% python3 -q
>>> import numpy as np
>>> np.set_printoptions(precision=2, suppress=True, linewidth=200)
>>> M = np.load("block13.npy")
>>> print(M)
[[ 0  0  0  0  0  0]
 [ 0  0  0  0  0  0]
 [ 0  0 -2  0  0  0]
 [ 0  0  0 -1  0  0]
 [ 0  0  0  0  1  0]
 [ 0  0  0  0  0  1]]
>>> w, vecs = np.linalg.eigh(M)
>>> x0 = np.array([0, 3, 3, 2, 0, 2])
>>> print(x0 @ M @ x0)
-18
>>> data = np.array([[-2, -2, 3, -3, -1, -3, 3],
...     [2, -3, 2, -2, 1, -2, -1],
...     [-6, 4, -1, 1, -3, 1, 5]])
>>> print(np.unique(data.round(6), axis=0).shape)
(3, 7)
>>> B = data / np.linalg.norm(data, axis=1, keepdims=True)
>>> C2 = B @ B.T
>>> print(C2)
[[ 1.    0.46  0.21]
 [ 0.46  1.   -0.78]
 [ 0.21 -0.78  1.  ]]
>>> print((np.abs(C2) > 0.9).astype(int))
[[1 0 0]
 [0 1 0]
 [0 0 1]]
>>> print((C2 - 2 * np.eye(3)).round(6).argmax(axis=1))
[1 0 0]
>>> arr = np.load("a.npy")
>>> print(arr)
[[ 2.89 -1.81  2.06  1.96  3.06  2.96]
 [ 3.1  -1.94  2.13  2.22  3.    2.99]
 [ 2.85 -2.15  1.84  2.    3.06  3.03]
 [ 3.22 -2.15  2.08  2.03  3.01  2.9 ]
 [ 3.01 -2.06  2.08  2.11  2.99  2.95]
 [ 3.12 -2.06  2.08  1.88  2.9   2.95]
 [ 2.97 -1.88  2.15  1.87  2.89  3.13]
 [ 3.17 -2.15  2.12  1.96  2.95  3.09]
 [ 2.94 -1.95  1.89  2.01  3.24  3.05]
 [ 3.07 -2.06  2.09  2.04  3.06  3.03]
 [ 0.89 -0.93  3.1  -2.   -0.86  2.93]
 [ 1.1  -0.94  3.1  -1.94 -0.79  3.17]
 [ 0.93 -1.14  2.91 -2.08 -0.97  2.92]
 [ 0.99 -0.99  2.92 -2.1  -1.04  2.78]
 [ 0.96 -1.09  2.97 -2.07 -1.14  2.93]
 [ 1.1  -0.94  2.84 -2.05 -1.03  3.03]
 [ 1.02 -0.97  2.95 -2.14 -0.8   2.89]
 [ 1.04 -1.06  3.07 -2.05 -1.02  3.13]
 [ 0.99 -0.9   3.08 -1.89 -1.05  2.9 ]
 [ 1.08 -1.12  3.   -2.03 -0.91  3.16]]
>>> q, R = np.linalg.qr(arr)
>>> print(np.abs(np.diag(R)))
[10.12  1.1   2.94  0.75  0.58  0.46]
>>> print(np.trace(q @ q.T))
6.0
>>> print(np.round(abs(R[0, 0]), 2), round(float(np.linalg.norm(arr[:, 0])), 2))
10.12 10.12
>>> print(np.allclose(R.T @ R, arr.T @ arr))
True
>>> z = arr[:, 2] > np.median(arr[:, 2])
>>> r0 = arr[z].mean(axis=0) - arr[~z].mean(axis=0)
>>> print(np.argsort(-np.abs(r0).round(6), kind="stable"))
[3 4 0 1 2 5]
>>> print(((arr - arr.mean(axis=0)) @ r0 > 0).astype(int))
[0 0 0 0 0 0 0 0 0 0 1 1 1 1 1 1 1 1 1 1]
>>> print(z.astype(int))
[0 0 0 0 0 0 0 0 0 0 1 1 1 1 1 1 1 1 1 1]
>>> B = np.c_[arr[:, :5] @ np.array([[2, 2, 1, 1, 0],
...     [2, 2, 0, 1, 1],
...     [2, 0, 1, 2, 1],
...     [2, 0, 2, 0, 0],
...     [1, 1, 0, 2, 1]]), np.array([2, 1, 1, 2, 1, 1, 3, 2, 0, 1, 3, 3, 0, 3, 3, 0, 2, 1, 1, 2])]
>>> print(B)
[[13.26  5.22  8.87 11.32  3.31  2.  ]
 [14.02  5.32  9.67 11.42  3.19  1.  ]
 [12.14  4.46  8.69 10.5   2.75  1.  ]
 [13.37  5.15  9.36 11.25  2.94  2.  ]
 [13.27  4.89  9.31 11.09  3.01  1.  ]
 [12.94  5.02  8.96 11.02  2.92  1.  ]
 [13.11  5.07  8.86 11.17  3.16  3.  ]
 [13.15  4.99  9.21 11.16  2.92  2.  ]
 [13.02  5.22  8.85 11.25  3.18  0.  ]
 [13.34  5.08  9.24 11.31  3.09  1.  ]
 [ 1.26 -0.94 -0.01  4.44  1.31  3.  ]
 [ 1.85 -0.47  0.32  4.78  1.37  3.  ]
 [ 0.27 -1.39 -0.32  3.67  0.8   0.  ]
 [ 0.6  -1.04 -0.29  3.76  0.89  3.  ]
 [ 0.4  -1.4  -0.21  3.53  0.74  3.  ]
 [ 0.87 -0.71 -0.16  3.78  0.87  0.  ]
 [ 0.92 -0.7  -0.31  4.35  1.18  2.  ]
 [ 0.98 -1.06  0.01  4.08  0.99  1.  ]
 [ 1.51 -0.87  0.29  4.15  1.13  1.  ]
 [ 0.95 -0.99  0.02  4.14  0.97  2.  ]]
>>> print(np.linalg.matrix_rank(np.c_[arr, B]))
7
>>> print(np.linalg.matrix_rank(B))
6
>>> print(np.round(np.linalg.lstsq(arr, B[:, 0])[0], 2) + 0)
[2. 2. 2. 2. 1. 0.]
>>> q, R = np.linalg.qr(B)
>>> print(np.allclose(R.T @ R, B.T @ B))
True
>>> print(np.abs(np.diag(R)))
[41.78  4.23  1.02  1.26  0.25  4.22]
>>> W0 = np.load("dump.npy")
>>> print(W0)
[[-0.31 -0.27 -0.45  0.15  0.44 -0.18 -0.61]
 [ 0.2  -0.62  0.04 -0.14 -0.2  -0.7   0.18]
 [ 0.12 -0.54 -0.11  0.62 -0.22  0.48  0.11]
 [-0.35 -0.27  0.07 -0.53 -0.53  0.31 -0.36]
 [-0.74  0.11 -0.31  0.15 -0.2  -0.17  0.5 ]
 [ 0.16  0.4  -0.14  0.39 -0.62 -0.31 -0.41]
 [ 0.39  0.06 -0.82 -0.34 -0.09  0.15  0.18]]
>>> # columns are unit length and at right angles
>>> rng = np.random.default_rng(60)
>>> z = rng.permutation(7)
>>> B = W0[:, z] * rng.choice([-1, 1], 7)
>>> print(B)
[[-0.18  0.44 -0.31 -0.61  0.15 -0.45  0.27]
 [-0.7  -0.2   0.2   0.18 -0.14  0.04  0.62]
 [ 0.48 -0.22  0.12  0.11  0.62 -0.11  0.54]
 [ 0.31 -0.53 -0.35 -0.36 -0.53  0.07  0.27]
 [-0.17 -0.2  -0.74  0.5   0.15 -0.31 -0.11]
 [-0.31 -0.62  0.16 -0.41  0.39 -0.14 -0.4 ]
 [ 0.15 -0.09  0.39  0.18 -0.34 -0.82 -0.06]]
>>> left, _, VT = np.linalg.svd(W0.T @ B)
>>> print(z)
[5 4 0 6 3 2 1]
>>> A = np.array([[0, 2, 0, 0, 0, 0],
...     [2, 0, 0, 2, 0, 1],
...     [0, 0, 3, 0, 1, 0],
...     [1, 1, 0, 2, 0, 1],
...     [0, 0, 1, 0, 0, 0],
...     [0, 2, 0, 0, 0, 0]])
>>> print([round(float(x), 2) for x in np.linalg.svd(A, compute_uv=False)[:3]])
[3.94, 3.3, 2.85]
>>> print(np.argsort(-np.linalg.norm(A, axis=0).round(6), kind="stable")[:3])
[2 1 3]
>>> print(np.linalg.matrix_rank(A, rtol=0.1))
4
>>> z = rng.permutation(6)
>>> print(z)
[1 3 2 5 4 0]
>>> B = A[z][:, z]
>>> print(round(float(np.linalg.det(B)), 2), np.round(np.linalg.det(A[z]), 2))
0.0 0.0
>>> print(np.trace(B))
5
>>> print(np.allclose(B, A))
False
>>> print(np.round(np.sort(np.abs(np.linalg.eigvals(B))), 2) + 0)
[0.   0.3  0.46 2.28 3.3  3.82]
>>> print(np.argsort(-np.linalg.norm(arr, axis=0).round(6), kind="stable")[:3])
[5 2 0]
>>> print(round(np.log10(np.linalg.cond(arr))))
2
>>> print(np.abs(np.linalg.svd(arr)[2][-1]))
[0.6  0.47 0.51 0.11 0.19 0.33]
>>> print([round(float(x), 2) for x in np.linalg.svd(arr, compute_uv=False)[:3]])
[21.79, 13.11, 0.51]
>>> print(np.abs(np.diag(np.linalg.qr(A)[1])) > 1e-9)
[ True  True  True  True  True False]
>>> sv = 20 * 0.9 ** np.arange(4)
>>> E = rng.normal(size=(22, 4)) * rng.permutation(sv)
>>> print(E)
[[  3.85  14.6    4.41  35.96]
 [ 11.43  -8.68  11.94  18.75]
 [-29.31   5.98  -0.22   0.08]
 [-18.16 -22.57  19.12  28.57]
 [ 25.   -13.36 -14.02  -4.69]
 [  8.86  17.16   7.69   7.55]
 [ -0.12  -8.76  12.07 -27.19]
 [ 27.45  -8.58 -28.47   8.57]
 [  4.57  18.69  12.53  -5.31]
 [ 15.17 -11.08   3.81 -28.7 ]
 [-11.15  -2.9  -15.15  22.83]
 [ 42.2   -5.33  -7.08 -33.57]
 [  1.66  -5.79   0.5  -25.56]
 [ -8.88  -5.55  22.15 -21.15]
 [  7.47   5.33  -5.43 -18.55]
 [ 11.49  -6.47  18.17  35.85]
 [-22.37   2.83  -7.09 -31.31]
 [-18.18  10.61  23.5    5.77]
 [ 20.48  10.6   18.18 -17.74]
 [-19.83  10.28 -20.51 -29.4 ]
 [ -7.53  13.47  -6.63   3.01]
 [-11.38  33.74  -6.07  -0.59]]
>>> C2 = np.cov(E, rowvar=False)
>>> print(np.linalg.eigvalsh(C2)[::-1])
[522.66 347.88 200.24 147.04]
>>> print(C2)
[[333.23 -61.37 -34.75 -37.08]
 [-61.37 174.75  -8.72  -0.1 ]
 [-34.75  -8.72 209.03  59.06]
 [-37.08  -0.1   59.06 500.81]]
>>> print(C2.shape)
(4, 4)
>>> print(np.round(np.polyfit(E[:, 1], E[:, 3], 1), 2) + 0)
[ 0.   -3.49]
>>> print(np.round(np.corrcoef(E.T), 2) + 0)
[[ 1.   -0.25 -0.13 -0.09]
 [-0.25  1.   -0.05  0.  ]
 [-0.13 -0.05  1.    0.18]
 [-0.09  0.    0.18  1.  ]]
>>> print(round(np.corrcoef(E[:, 1], E[:, 3])[0, 1], 2))
-0.0
>>> print(np.argsort(-E.std(axis=0).round(6), kind="stable"))
[3 0 2 1]
>>> print(np.argwhere(np.triu(np.abs(np.corrcoef(E.T)) > 0.8, 1)))
[]
>>> W2 = E[[17, 3]].astype(float)
>>> for _ in range(6):
...     z = np.linalg.norm(E[:, None] - W2, axis=-1).argmin(axis=1)
...     W2 = np.array([E[z == j].mean(axis=0) for j in range(2)])
... 
>>> print(z)
[1 1 0 1 0 0 0 1 0 0 1 0 0 0 0 1 0 0 0 0 0 0]
>>> print(W2)
[[  0.49   4.93   2.09 -14.21]
 [  4.15  -5.77   1.67  25.09]]
>>> print(np.bincount(z))
[16  6]
>>> x0 = np.array([-1, -3, 4, 3])
>>> y = E @ x0
>>> print(np.linalg.solve(E.T @ E, E.T @ y))
[-1. -3.  4.  3.]
>>> print(np.linalg.lstsq(E, y)[0])
[-1. -3.  4.  3.]
>>> y = y + 0.05 * rng.normal(size=22)
>>> print(y)
[  77.91  118.68   10.72  248.08  -54.95   -6.89   -6.97  -89.82  -26.42  -52.78   27.77 -155.31  -58.93   50.68 -100.74  188.1  -108.45   97.72  -32.76 -181.26  -50.33 -115.86]
>>> c, *_ = np.linalg.lstsq(E, y)
>>> print(np.round(E.T @ (y - E @ c), 2) + 0)
[0. 0. 0. 0.]
>>> print(np.round(np.linalg.norm(y - E @ c), 2))
0.21
>>> proj = E @ np.linalg.solve(E.T @ E, E.T)
>>> print(np.diag(proj))
[0.2  0.09 0.12 0.33 0.15 0.14 0.14 0.3  0.16 0.14 0.14 0.33 0.07 0.2  0.05 0.21 0.19 0.17 0.25 0.25 0.06 0.31]
>>> print(np.trace(proj))
4.0
>>> print(np.round(np.linalg.eigvalsh(proj), 2) + 0)
[0. 0. 0. 0. 0. 0. 0. 0. 0. 0. 0. 0. 0. 0. 0. 0. 0. 0. 1. 1. 1. 1.]
>>> B = np.c_[E[:, :3] @ np.array([[3, -2, 2], [4, 4, 1], [3, 5, -3]]), np.array([3, 0, 1, 3, 2, 0, 1, -2, -2, 1, 3, -2, -3, 1, 2, 0, 1, 1, 1, -2, 0, -2])]
>>> print(B)
[[  83.19   72.74    9.09    3.  ]
 [  35.39    2.11  -21.65    0.  ]
 [ -64.67   81.45  -51.99    1.  ]
 [ -87.41   41.63 -116.24    3.  ]
 [ -20.48 -173.52   78.7     2.  ]
 [ 118.29   89.37   11.8     0.  ]
 [   0.78   25.52  -45.2     1.  ]
 [ -37.38 -231.53  131.71   -2.  ]
 [ 126.05  128.28   -9.78   -2.  ]
 [  12.61  -55.6     7.82    1.  ]
 [ -90.52  -65.05   20.24    3.  ]
 [  84.06 -141.11  100.32   -2.  ]
 [ -16.68  -23.97   -3.97   -3.  ]
 [  17.62  106.29  -89.74    1.  ]
 [  27.41  -20.8    36.56    2.  ]
 [  63.09   41.99  -38.      0.  ]
 [ -77.04   20.6   -20.62    1.  ]
 [  58.41  196.3   -96.25    1.  ]
 [ 158.41   92.38   -2.99    1.  ]
 [ -79.9   -21.75   32.14   -2.  ]
 [  11.4    35.81   18.28    0.  ]
 [  82.61  127.37   29.19   -2.  ]]
>>> print(np.linalg.norm(np.linalg.qr(E)[0].T @ B, axis=0) ** 2 / ((B ** 2).sum(axis=0) + 1e-12))
[1.   1.   1.   0.26]
>>> print(np.linalg.matrix_rank(B))
4
>>> print(np.linalg.matrix_rank(np.c_[E, B]))
5
>>> B = np.array([[1, 3], [6, 3]])
>>> mat = np.tile(B, (2, 2))
>>> print(mat)
[[1 3 1 3]
 [6 3 6 3]
 [1 3 1 3]
 [6 3 6 3]]
>>> # rows and columns are dependent
>>> w1 = np.array([[2, 0], [2, 2], [1, 1], [1, 0]])
>>> c = np.array([-1, -3])
>>> hid = np.maximum(mat @ w1 + c, 0)
>>> print(np.linalg.matrix_rank(hid))
2
>>> print((hid > 0).astype(int))
[[1 1]
 [1 1]
 [1 1]
 [1 1]]
>>> print((hid > 0).mean(axis=0))
[1. 1.]
>>> W2 = np.array([[6, 4], [-4, -6]])
>>> print((hid @ W2).round(6).argmax(axis=1))
[0 0 0 0]
>>> J = np.load("case10.npy")
>>> print(J)
[[0.47 0.47 0.16]
 [0.47 0.47 0.16]
 [0.16 0.16 0.05]]
>>> def softmax(z):
...     e = np.exp(z - z.max(axis=-1, keepdims=True))
...     return e / e.sum(axis=-1, keepdims=True)
... 
>>> print(softmax(J).sum(axis=1))
[1. 1. 1.]
>>> print(softmax(J[0] + -1))
[0.37 0.37 0.27]
>>> att = J @ J.T / np.sqrt(3)
>>> print(softmax(att).round(6).argmax(axis=1))
[0 0 0]
>>> print(softmax(att))
[[0.35 0.35 0.29]
 [0.35 0.35 0.29]
 [0.34 0.34 0.32]]
>>> print(softmax(att)[0] @ J)
[0.38 0.38 0.13]
>>> print(softmax(att + np.triu(np.full(att.shape, -np.inf), 1)))
[[1.   0.   0.  ]
 [0.5  0.5  0.  ]
 [0.34 0.34 0.32]]
>>> w, vecs = np.linalg.eigh(J)
>>> x0 = np.array([-2, -2, -1])
>>> print(np.round(np.linalg.eigvalsh(J[1:, 1:]), 2) + 0)
[0.   0.53]
>>> print(vecs * np.maximum(w, 0) @ vecs.T)
[[0.47 0.47 0.16]
 [0.47 0.47 0.16]
 [0.16 0.16 0.05]]
>>> print((np.sign(vecs[:, -1].round(6)) == np.sign(vecs[0, -1].round(6))).astype(int))
[1 1 1]
>>> print(round(np.abs(J).sum(axis=1).max(), 2), np.abs(w).max())
1.11 1.0
>>> r0 = np.array([4, 4])
>>> print(np.cross(J[0, :3], J[2, :3]))
[0. 0. 0.]
>>> print(np.correlate(J[0], J[2], "full"))
[0.02 0.1  0.16 0.1  0.02]
>>> B = J / np.sqrt((J ** 2).mean(axis=1, keepdims=True))
>>> print(J - J.mean(axis=1, keepdims=True))
[[ 0.11  0.11 -0.21]
 [ 0.11  0.11 -0.21]
 [ 0.04  0.04 -0.07]]
>>> print(np.linalg.matrix_rank(J - J.mean(axis=1, keepdims=True)))
1
>>> print(np.linalg.norm(B, axis=1))
[1.73 1.73 1.73]
>>> print(np.allclose(J[:-1].T @ np.linalg.lstsq(J[:-1].T, J[-1])[0], J[-1]))
True
>>> print(np.linalg.lstsq(J[:-1].T, J[-1])[2])
1
>>> print(J @ np.linalg.pinv(J) @ J)
[[0.47 0.47 0.16]
 [0.47 0.47 0.16]
 [0.16 0.16 0.05]]
>>> print(round(float(np.trace(np.linalg.pinv(J) @ J)), 2))
1.0
